>>> import numpy as np
>>> import numpy.linalg as la
>>> np.set_printoptions(precision=3, suppress=True, linewidth=200, floatmode="fixed")
>>> tidy = lambda a: np.round(a, 3) + 0
>>> E = np.load("m.npy")
>>> print(E)
[[-3  3  2  1 -2  1]
 [ 1 -3  3  2  1 -2]
 [-2  1 -3  3  2  1]
 [ 1 -2  1 -3  3  2]
 [ 2  1 -2  1 -3  3]
 [ 3  2  1 -2  1 -3]]
>>> t3 = np.stack([E, 3 * E, E[::-1]])
>>> np.einsum("bij,cij->bc", t3, t3)
array([[ 168,  504,  -60],
       [ 504, 1512, -180],
       [ -60, -180,  168]])
>>> print((t3 @ E.T).shape)
(3, 6, 6)
>>> tidy(la.norm(t3, axis=(1, 2)))
array([12.961, 38.884, 12.961])
>>> print(la.matrix_rank(t3))
[6 6 6]
>>> t3.shape
(3, 6, 6)
>>> K = np.array([[1, 0, 0, 0, 0],
...     [7, 4, 0, 0, 0],
...     [9, 4, 9, 0, 0],
...     [3, 5, 1, 0, 0],
...     [0, 5, 3, 3, 3]])
>>> t3 = np.stack([K, 5 * K, K[::-1]])
>>> print((t3 @ K.T).shape)
(3, 5, 5)
>>> print(la.matrix_rank(t3.reshape(3, -1)))
2
>>> np.einsum("bij,cij->bc", t3, t3)
array([[ 331, 1655,  260],
       [1655, 8275, 1300],
       [ 260, 1300,  331]])
>>> tidy(la.norm(t3, axis=(1, 2)))
array([18.193, 90.967, 18.193])
>>> tidy(la.norm(K, 2) / la.norm(K))
np.float64(0.883)
>>> W1 = np.array([[0, -2, 0, -2, 0, -2],
...     [1, -2, -1, 2, -1, 0],
...     [1, 2, -1, -2, -2, 1],
...     [0, -1, -1, 0, 2, -1],
...     [0, 1, 0, 1, 0, -1]])
>>> coef = np.array([-1, 1, -4, -6, -1, -3])
>>> H = np.maximum(K @ W1 + coef, 0)
>>> la.matrix_rank(H)
np.int64(2)
>>> H
array([[ 0,  0,  0,  0,  0,  0],
       [ 3,  0,  0,  0,  0,  0],
       [12,  0,  0,  0,  0,  0],
       [ 5,  0,  0,  0,  0,  0],
       [ 7,  0,  0,  1,  0,  0]])
>>> (H > 0).astype(int)
array([[0, 0, 0, 0, 0, 0],
       [1, 0, 0, 0, 0, 0],
       [1, 0, 0, 0, 0, 0],
       [1, 0, 0, 0, 0, 0],
       [1, 0, 0, 1, 0, 0]])
>>> cent = np.array([[-8, 7, 4],
...     [1, 8, -7],
...     [7, -4, -8],
...     [7, 4, -8],
...     [-9, 1, 4],
...     [-8, -3, 1]])
>>> print(H @ cent)
[[  0   0   0]
 [-24  21  12]
 [-96  84  48]
 [-40  35  20]
 [-49  53  20]]
>>> (H @ cent).round(6).argmax(axis=1)
array([0, 1, 1, 1, 1])
>>> W1 @ cent
array([[  0, -18,  28],
       [  6,   2,   6],
       [-17,  14,   7],
       [-18,   1,  22],
       [ 16,  15, -16]])
